% ipython --no-banner

In [1]: import numpy as np

In [2]: import numpy.linalg as la

In [3]: np.set_printoptions(precision=3, suppress=True, linewidth=100, legacy="1.25")

In [4]: rnd = lambda a: np.round(a, 3) + 0

In [5]: F = np.load("block9.npy")

In [6]: rnd(F)
Out[6]: 
array([[ 0.762,  0.381, -0.19 ],
       [ 0.381,  0.19 , -0.095],
       [-0.19 , -0.095,  0.048]])

In [7]: vals, evecs = la.eigh(F)

In [8]: rnd(evecs.T @ evecs)
Out[8]: 
array([[1., 0., 0.],
       [0., 1., 0.],
       [0., 0., 1.]])

In [9]: rnd(evecs.T @ F @ evecs)
Out[9]: 
array([[0., 0., 0.],
       [0., 0., 0.],
       [0., 0., 1.]])

In [10]: rnd(vals.sum()), rnd(np.trace(F))
Out[10]: (1.0, 1.0)

In [11]: np.abs(evecs[:, -1]).round(6).argmax()
Out[11]: 0

In [12]: np.unique(vals.round(6) + 0, return_counts=True)[1]
Out[12]: array([2, 1])

In [13]: r = la.matrix_rank(F)

In [14]: r
Out[14]: 1

In [15]: N = la.svd(F)[2][r:].T

In [16]: rnd(F @ N)
Out[16]: 
array([[0., 0.],
       [0., 0.],
       [0., 0.]])

In [17]: N.shape
Out[17]: (3, 2)

In [18]: [int(la.matrix_rank(np.delete(F, i, axis=0))) for i in range(3)]
Out[18]: [1, 1, 1]

In [19]: left, sig, VT = la.svd(F)

In [20]: np.argmax(sig[:-1] / (sig[1:] + 1e-6)) + 1
Out[20]: 1

In [21]: other = left[:, :1] @ np.diag(sig[:1]) @ VT[:1]

In [22]: rnd(la.norm(F - other, 2)), rnd(sig[1])
Out[22]: (0.0, 0.0)

In [23]: la.matrix_rank(other)
Out[23]: 1

In [24]: rnd(la.norm(F - other) / la.norm(F))
Out[24]: 0.0

In [25]: la.matrix_rank(F, rtol=0.05)
Out[25]: 1

In [26]: G = F.T @ F

In [27]: (F @ F.T).shape
Out[27]: (3, 3)

In [28]: np.allclose(G, G.T)
Out[28]: True

In [29]: rnd(la.eigvalsh(G)[::-1])
Out[29]: array([1., 0., 0.])

In [30]: E = np.loadtxt("mat.csv", delimiter=",")

In [31]: E
Out[31]: 
array([[3., 2., 2., 0.],
       [2., 3., 2., 0.],
       [2., 2., 3., 0.],
       [0., 0., 0., 3.]])

In [32]: other = np.array([[-5, 1], [-3, -4]])

In [33]: cent = np.kron(other, E)

In [34]: rnd(la.norm(cent, 2)), rnd(la.norm(other, 2) * la.norm(E, 2))
Out[34]: (42.297, 42.297)

In [35]: cent.shape
Out[35]: (8, 8)

In [36]: la.matrix_rank(cent)
Out[36]: 8

In [37]: x = np.ones(4)

In [38]: for _ in range(5):
    ...:     x = E @ x
    ...:     x /= la.norm(x)
    ...:     print(round(x @ E @ x, 3))
    ...: 
6.769
6.956
6.992
6.998
7.0

In [39]: rnd(x)
Out[39]: array([0.577, 0.577, 0.577, 0.008])

In [40]: (E != 0).astype(int)
Out[40]: 
array([[1, 1, 1, 0],
       [1, 1, 1, 0],
       [1, 1, 1, 0],
       [0, 0, 0, 1]])

In [41]: rnd(np.sort(la.eigvals(E).real))
Out[41]: array([1., 1., 3., 7.])

In [42]: np.flatnonzero(la.matrix_power((E != 0) + (E.T != 0) + np.eye(4), 4)[0])
Out[42]: array([0, 1, 2])

In [43]: (la.matrix_power((E != 0) + (E.T != 0) + np.eye(4), 4) > 0).astype(int)
Out[43]: 
array([[1, 1, 1, 0],
       [1, 1, 1, 0],
       [1, 1, 1, 0],
       [0, 0, 0, 1]])

In [44]: K = np.load("case12.npy")

In [45]: K
Out[45]: 
array([[ 0.,  0.,  0.],
       [ 0., -2.,  3.],
       [ 0.,  2.,  0.]])

In [46]: # 2 blocks once reordered

In [47]: hat = np.triu(np.array([[-1, -1, 2], [1, 0, 0], [2, 3, 2]]), 1) + np.eye(3)

In [48]: other = hat @ K @ la.inv(hat)

In [49]: other
Out[49]: 
array([[ 0.,  6., -3.],
       [ 0., -2.,  3.],
       [ 0.,  2.,  0.]])

In [50]: hat @ K - K @ hat
Out[50]: 
array([[ 0.,  6., -3.],
       [ 0.,  0.,  0.],
       [ 0.,  0.,  0.]])

In [51]: la.matrix_rank(other)
Out[51]: 2

In [52]: left, sig, VT = la.svd(K)

In [53]: np.argmax(sig[:-1] / (sig[1:] + 1e-6)) + 1
Out[53]: 2

In [54]: other = left[:, :2] @ np.diag(sig[:2]) @ VT[:2]

In [55]: la.matrix_rank(K, rtol=0.05)
Out[55]: 2

In [56]: rnd(la.norm(K - other, 2)), sig[2]
Out[56]: (0.0, 0.0)

In [57]: rnd(la.norm(K - other) / la.norm(K))
Out[57]: 0.0

In [58]: X = np.load("test3.npy")

In [59]: X
Out[59]: 
array([[ 0,  0, -3,  0],
       [-3,  0,  0,  0],
       [ 0, -3,  0,  0],
       [ 0,  0,  0, -2]])

In [60]: # 2 groups of indices that never mix

In [61]: x = np.array([-3, -2, 4, 1])

In [62]: target = X @ x

In [63]: target
Out[63]: array([-12,   9,   6,  -2])

In [64]: rnd(la.solve(X, X[:, 2]))
Out[64]: array([0., 0., 1., 0.])

In [65]: rnd(la.solve(X, target + X[:, 1]))
Out[65]: array([-3., -1.,  4.,  1.])

In [66]: np.einsum("ii->", X)
Out[66]: -2

In [67]: np.kron(np.eye(2, dtype=int), X)
Out[67]: 
array([[ 0,  0, -3,  0,  0,  0,  0,  0],
       [-3,  0,  0,  0,  0,  0,  0,  0],
       [ 0, -3,  0,  0,  0,  0,  0,  0],
       [ 0,  0,  0, -2,  0,  0,  0,  0],
       [ 0,  0,  0,  0,  0,  0, -3,  0],
       [ 0,  0,  0,  0, -3,  0,  0,  0],
       [ 0,  0,  0,  0,  0, -3,  0,  0],
       [ 0,  0,  0,  0,  0,  0,  0, -2]])

In [68]: rnd(la.det(X[::-1]))
Out[68]: 54.0

In [69]: rnd(la.eigvals(X))
Out[69]: array([-3. +0.j   ,  1.5+2.598j,  1.5-2.598j, -2. +0.j   ])

In [70]: rnd(la.norm(X, axis=1))
Out[70]: array([3., 3., 3., 2.])

In [71]: X[2] @ X[0]
Out[71]: 0

In [72]: rnd(la.norm(X, 2))
Out[72]: 3.0

In [73]: la.norm(X, axis=1).argmax()
Out[73]: 0

In [74]: rnd(la.norm(X) ** 2 / la.norm(X, 2) ** 2)
Out[74]: 3.444

In [75]: x = np.array([-5, 7, 6, -3])

In [76]: X @ x
Out[76]: array([-18,  15, -21,   6])

In [77]: (X * x).sum(axis=1)
Out[77]: array([-18,  15, -21,   6])

In [78]: X @ np.eye(4)[0]
Out[78]: array([ 0., -3.,  0.,  0.])

In [79]: np.sign((X @ x).round(6))
Out[79]: array([-1,  1, -1,  1])

In [80]: X @ np.ones(4)
Out[80]: array([-3., -3., -3., -2.])

In [81]: X @ (2 * x)
Out[81]: array([-36,  30, -42,  12])

In [82]: (X != 0).astype(int)
Out[82]: 
array([[0, 0, 1, 0],
       [1, 0, 0, 0],
       [0, 1, 0, 0],
       [0, 0, 0, 1]])

In [83]: rnd(np.sort(la.eigvals(X).real))
Out[83]: array([-3. , -2. ,  1.5,  1.5])

In [84]: np.flatnonzero(la.matrix_power((X != 0) + (X.T != 0) + np.eye(4), 4)[0])
Out[84]: array([0, 1, 2])
